% python3 -q
>>> import numpy as np
>>> np.set_printoptions(precision=3, suppress=True, linewidth=160, legacy="1.25")
>>> out = np.array([[-2, 1, -2], [9, -3, 1], [-9, 8, -6], [-6, -9, 9], [-8, 7, -8]])
>>> J = np.block([[np.zeros((5, 5)), out], [out.T, np.zeros((3, 3))]])
>>> print(J)
[[ 0.  0.  0.  0.  0. -2.  1. -2.]
 [ 0.  0.  0.  0.  0.  9. -3.  1.]
 [ 0.  0.  0.  0.  0. -9.  8. -6.]
 [ 0.  0.  0.  0.  0. -6. -9.  9.]
 [ 0.  0.  0.  0.  0. -8.  7. -8.]
 [-2.  9. -9. -6. -8.  0.  0.  0.]
 [ 1. -3.  8. -9.  7.  0.  0.  0.]
 [-2.  1. -6.  9. -8.  0.  0.  0.]]
>>> blk = np.stack([J, -1 * J, J[::-1]])
>>> print(np.einsum("bij,cij->bc", blk, blk))
[[ 1312. -1312.  -174.]
 [-1312.  1312.   174.]
 [ -174.   174.  1312.]]
>>> print(blk.shape)
(3, 8, 8)
>>> print(np.linalg.norm(blk, axis=(1, 2)))
[36.222 36.222 36.222]
>>> print(np.linalg.matrix_rank(blk.reshape(3, -1)))
2
>>> print(np.linalg.det(blk))
[0. 0. 0.]
>>> print(blk.sum(axis=0))
[[-2.  1. -6.  9. -8.  0.  0.  0.]
 [ 1. -3.  8. -9.  7.  0.  0.  0.]
 [-2.  9. -9. -6. -8.  0.  0.  0.]
 [ 0.  0.  0.  0.  0. -8.  7. -8.]
 [ 0.  0.  0.  0.  0. -6. -9.  9.]
 [ 0.  0.  0.  0.  0. -9.  8. -6.]
 [ 0.  0.  0.  0.  0.  9. -3.  1.]
 [ 0.  0.  0.  0.  0. -2.  1. -2.]]
>>> print((blk @ J.T).shape)
(3, 8, 8)
>>> f = np.array([-3, -2, 2, 5, -1])
>>> arr = -3 * np.eye(5) + np.outer(f, f)
>>> print(arr)
[[  6.   6.  -6. -15.   3.]
 [  6.   1.  -4. -10.   2.]
 [ -6.  -4.   1.  10.  -2.]
 [-15. -10.  10.  22.  -5.]
 [  3.   2.  -2.  -5.  -2.]]
>>> out = arr / np.sqrt((arr ** 2).mean(axis=1, keepdims=True))
>>> print(out[0])
[ 0.725  0.725 -0.725 -1.814  0.363]
>>> print(np.linalg.matrix_rank(out) == np.linalg.matrix_rank(arr))
True
>>> f = np.array([0, 2, 3, 1, 2, 0, 0]) + 0.5
>>> X = np.eye(7) - 2 * np.outer(f, f) / (f @ f)
>>> print(X)
[[ 0.982 -0.09  -0.126 -0.054 -0.09  -0.018 -0.018]
 [-0.09   0.55  -0.631 -0.27  -0.45  -0.09  -0.09 ]
 [-0.126 -0.631  0.117 -0.378 -0.631 -0.126 -0.126]
 [-0.054 -0.27  -0.378  0.838 -0.27  -0.054 -0.054]
 [-0.09  -0.45  -0.631 -0.27   0.55  -0.09  -0.09 ]
 [-0.018 -0.09  -0.126 -0.054 -0.09   0.982 -0.018]
 [-0.018 -0.09  -0.126 -0.054 -0.09  -0.018  0.982]]
>>> left, sigma = np.linalg.svd(X)
Traceback (most recent call last):
  File "<python-input-22>", line 1, in <module>
    left, sigma = np.linalg.svd(X)
    ^^^^^^^^^^^
ValueError: too many values to unpack (expected 2)
>>> left, sigma, vt = np.linalg.svd(X, full_matrices=False)
>>> print(np.round(left.T @ X @ vt.T, 3) + 0)
[[1. 0. 0. 0. 0. 0. 0.]
 [0. 1. 0. 0. 0. 0. 0.]
 [0. 0. 1. 0. 0. 0. 0.]
 [0. 0. 0. 1. 0. 0. 0.]
 [0. 0. 0. 0. 1. 0. 0.]
 [0. 0. 0. 0. 0. 1. 0.]
 [0. 0. 0. 0. 0. 0. 1.]]
>>> print(sigma)
[1. 1. 1. 1. 1. 1. 1.]
>>> print((sigma > 1e-8).sum())
7
>>> print(round(float(np.linalg.norm(X[5], 1)), 3), round(np.linalg.norm(X[5], np.inf), 3))
1.378 0.982
>>> print(np.linalg.norm(X, axis=0))
[1. 1. 1. 1. 1. 1. 1.]
>>> print(np.round(np.linalg.norm(X[5] - X[2]), 3))
1.414
>>> print(round(float(np.linalg.norm(X) ** 2 / np.linalg.norm(X, 2) ** 2), 3))
7.0
>>> ev, V = np.linalg.eigh(X)
>>> x = np.array([1, 1, 2, 0, 0, 0, 4])
>>> print(round(float(x @ X @ x / (x @ x)), 3), np.round(ev[0], 3), ev[-1])
0.528 -1.0 1.0
>>> print(np.linalg.eigvalsh(X[1:, 1:]))
[-0.982  1.     1.     1.     1.     1.   ]
>>> print(round(float(x @ X @ x), 3))
11.622
>>> K = np.array([[-1, -1, 0, 2, 1, 1],
...     [0, 2, -2, -2, -2, 2],
...     [-2, -1, -2, 0, -1, 1],
...     [2, 2, 0, 1, -1, -2],
...     [1, 2, 2, 0, -2, 1],
...     [2, -2, -2, 0, 1, -1],
...     [1, 1, 1, 2, 1, -1]])
>>> K[-1] = K[0] + -2 * K[1]
>>> print(K)
[[-1 -1  0  2  1  1]
 [ 0  2 -2 -2 -2  2]
 [-2 -1 -2  0 -1  1]
 [ 2  2  0  1 -1 -2]
 [ 1  2  2  0 -2  1]
 [ 2 -2 -2  0  1 -1]
 [-1 -5  4  6  5 -3]]
>>> x = np.array([3, 3, 3, 1, 1, 3, 2])
>>> print([p for p in range(1, 25) if np.allclose(np.linalg.matrix_power(X, p), np.eye(7))])
[2, 4, 6, 8, 10, 12, 14, 16, 18, 20, 22, 24]
>>> print(np.sort(np.abs(np.degrees(np.angle(np.linalg.eigvals(X))))))
[  0.   0.   0.   0.   0.   0. 180.]
>>> K[:, 6]
Traceback (most recent call last):
  File "<python-input-42>", line 1, in <module>
    K[:, 6]
    ~^^^^^^
IndexError: index 6 is out of bounds for axis 1 with size 6
>>> print(np.abs(K).max())
6
>>> print(K.sum(axis=0))
[ 1 -3  0  7  1 -1]
>>> K[7]
Traceback (most recent call last):
  File "<python-input-45>", line 1, in <module>
    K[7]
    ~^^^
IndexError: index 7 is out of bounds for axis 0 with size 7
>>> print(np.count_nonzero(K))
36
>>> print(K.shape)
(7, 6)
>>> print(K[3] @ K[5])
1
>>> print(np.round(np.linalg.norm(K[3] - K[5]), 3))
5.099
>>> print(np.round(np.linalg.norm(K, 1), 3), round(float(np.linalg.norm(K, np.inf)), 3))
15.0 24.0
>>> print(np.linalg.norm(K, axis=1).argmax())
6
>>> print(np.linalg.norm(K, axis=1))
[ 2.828  4.472  3.317  3.742  3.742  3.742 10.583]
>>> print(np.round(np.linalg.norm(K[3], 1), 3), round(float(np.linalg.norm(K[3], np.inf)), 3))
8.0 2.0
>>> out = np.array([[1, 1], [1, -1]])
>>> rng = np.random.default_rng(155)
>>> W0 = np.kron(out, np.kron(out, out))[rng.permutation(8)][:6]
>>> print(W0)
[[ 1  1  1  1  1  1  1  1]
 [ 1  1 -1 -1 -1 -1  1  1]
 [ 1 -1  1 -1  1 -1  1 -1]
 [ 1  1  1  1 -1 -1 -1 -1]
 [ 1 -1 -1  1  1 -1 -1  1]
 [ 1 -1  1 -1 -1  1 -1  1]]
>>> blk = np.stack([W0, -3 * W0, W0[::-1]])
>>> print(blk.sum(axis=0))
[[-1 -3 -1 -3 -3 -1 -3 -1]
 [-1 -3  1  3  3  1 -3 -1]
 [-1  3 -1  3 -3  1 -3  1]
 [-1 -3 -1 -3  3  1  3  1]
 [-1  3  1 -3 -3  1  3 -1]
 [-1  3 -1  3  3 -1  3 -1]]
>>> print(blk.shape)
(3, 6, 8)
>>> th = np.radians(60)
>>> R = np.eye(8)
>>> R[1, 1] = R[7, 7] = np.cos(th)
>>> R[1, 7], R[7, 1] = -np.sin(th), np.sin(th)
>>> print(R)
[[ 1.     0.     0.     0.     0.     0.     0.     0.   ]
 [ 0.     0.5    0.     0.     0.     0.     0.    -0.866]
 [ 0.     0.     1.     0.     0.     0.     0.     0.   ]
 [ 0.     0.     0.     1.     0.     0.     0.     0.   ]
 [ 0.     0.     0.     0.     1.     0.     0.     0.   ]
 [ 0.     0.     0.     0.     0.     1.     0.     0.   ]
 [ 0.     0.     0.     0.     0.     0.     1.     0.   ]
 [ 0.     0.866  0.     0.     0.     0.     0.     0.5  ]]
>>> out = W0 @ R.T
>>> print(out)
[[ 1.    -0.366  1.     1.     1.     1.     1.     1.366]
 [ 1.    -0.366 -1.    -1.    -1.    -1.     1.     1.366]
 [ 1.     0.366  1.    -1.     1.    -1.     1.    -1.366]
 [ 1.     1.366  1.     1.    -1.    -1.    -1.     0.366]
 [ 1.    -1.366 -1.     1.     1.    -1.    -1.    -0.366]
 [ 1.    -1.366  1.    -1.    -1.     1.    -1.    -0.366]]
>>> print(np.allclose(W0 @ W0.T, out @ out.T))
True
>>> print(np.allclose(np.linalg.norm(W0, axis=1), np.linalg.norm(out, axis=1)))
True
>>> print(np.linalg.svd(W0, compute_uv=False), np.linalg.svd(out, compute_uv=False))
[2.828 2.828 2.828 2.828 2.828 2.828] [2.828 2.828 2.828 2.828 2.828 2.828]
>>> f, v = W0[4], W0[0]
>>> print(f @ f)
8
>>> pr = (f @ v) / (f @ f) * f
>>> print(np.outer(f, v))
[[ 1  1  1  1  1  1  1  1]
 [-1 -1 -1 -1 -1 -1 -1 -1]
 [-1 -1 -1 -1 -1 -1 -1 -1]
 [ 1  1  1  1  1  1  1  1]
 [ 1  1  1  1  1  1  1  1]
 [-1 -1 -1 -1 -1 -1 -1 -1]
 [-1 -1 -1 -1 -1 -1 -1 -1]
 [ 1  1  1  1  1  1  1  1]]
>>> print(np.linalg.matrix_rank(np.outer(f, v)))
1
>>> print((v - pr) @ f)
0.0
>>> w1 = np.array([[-5, -2, 4, -8, 8],
...     [1, -5, 2, 6, -2],
...     [3, -2, 5, -8, 7],
...     [7, 4, 0, 3, -5],
...     [-2, -6, -4, 7, 7],
...     [-9, -9, 7, -4, 2],
...     [-1, 5, -3, 6, -3],
...     [7, -4, 5, 9, 4]])
>>> beta = np.array([1, 0, 2, 1, 1])
>>> hid = np.maximum(W0 @ w1 + beta, 0)
>>> print((hid > 0).mean(axis=0))
[0.667 0.667 0.667 0.5   0.667]
>>> print((hid > 0).astype(int))
[[1 0 1 1 1]
 [1 1 1 1 0]
 [0 1 0 0 1]
 [1 1 1 0 0]
 [1 1 0 1 1]
 [0 0 1 0 1]]
>>> W2 = np.array([[1, 2], [1, 4], [5, 3], [3, 2], [2, 3]])
>>> print((hid @ W2).round(6).argmax(axis=1))
[0 1 1 1 1 0]
>>> f = np.array([1, 3, 0])
>>> print(np.polyval(f, W0[1]))
[ 4  4 -2 -2 -2 -2  4  4]
>>> print(np.correlate(W0[1], W0[5], "full"))
[ 1  0 -1  0 -3  0  3  0  3  0 -3  0 -1  0  1]
>>> print(np.cross(W0[1, :3], W0[5, :3]))
[ 0 -2 -2]
>>> mat = rng.normal(size=(36, 4))
>>> mat = 10 * mat / np.linalg.norm(mat, axis=1, keepdims=True)
>>> print(mat)
[[ 5.202 -7.844  2.284  2.489]
 [ 6.946 -6.547 -2.891 -0.726]
 [-8.144 -3.259  2.755  3.932]
 [-9.619 -1.292  0.978  2.201]
 [-3.264  6.871 -5.822 -2.87 ]
 [ 1.802  7.667 -3.681 -4.941]
 [-7.189 -3.89   3.429 -4.63 ]
 [-6.438 -6.405  0.564 -4.148]
 [ 6.268 -5.289 -3.615 -4.436]
 [-2.35  -9.703  0.279  0.501]
 [-3.804  1.575 -4.917 -7.672]
 [-4.406  4.598  2.971 -7.114]
 [ 1.129 -7.485 -5.107 -4.077]
 [-1.038  6.038 -0.442 -7.891]
 [-4.908 -0.96  -3.105 -8.084]
 [ 0.841 -2.155 -7.469  6.234]
 [ 0.765 -2.219 -9.641  1.237]
 [-6.528 -4.879  4.549 -3.59 ]
 [-2.675  1.295 -4.987  8.142]
 [-1.732  0.708  2.162  9.583]
 [ 0.001 -6.568 -5.144  5.513]
 [ 6.584 -2.046  3.798  6.167]
 [ 1.056 -6.752  6.82   2.605]
 [ 1.785  1.644  5.122 -8.239]
 [ 2.635 -2.882  8.972  2.064]
 [ 2.714 -2.119 -0.713 -9.361]
 [-2.248 -6.522 -7.236  0.233]
 [-0.972  2.718  0.941  9.528]
 [-3.62   3.032 -7.282 -4.968]
 [ 7.018  3.182  3.833 -5.092]
 [-2.406  7.237 -3.085 -5.686]
 [ 7.766 -0.294  5.676  2.717]
 [ 7.144 -1.645  4.227 -5.328]
 [ 7.907  1.349  2.024 -5.619]
 [ 3.174 -5.922 -6.876  2.752]
 [ 7.628  6.437 -0.349 -0.514]]
>>> G = np.cov(mat, rowvar=False)
>>> print(np.argwhere(np.triu(np.abs(np.corrcoef(mat.T)) > 0.8, 1)))
[]
>>> print(np.corrcoef(mat.T))
[[ 1.     0.001  0.135  0.029]
 [ 0.001  1.    -0.042 -0.262]
 [ 0.135 -0.042  1.     0.003]
 [ 0.029 -0.262  0.003  1.   ]]
>>> print(round(np.corrcoef(mat[:, 1], mat[:, 0])[0, 1], 3))
0.001
>>> print(G)
[[25.065  0.013  3.185  0.774]
 [ 0.013 23.283 -0.962 -6.847]
 [ 3.185 -0.962 22.205  0.064]
 [ 0.774 -6.847  0.064 29.282]]
>>> print(G.shape)
(4, 4)
>>> print(np.linalg.eigvalsh(G)[::-1])
[33.867 27.019 20.581 18.368]
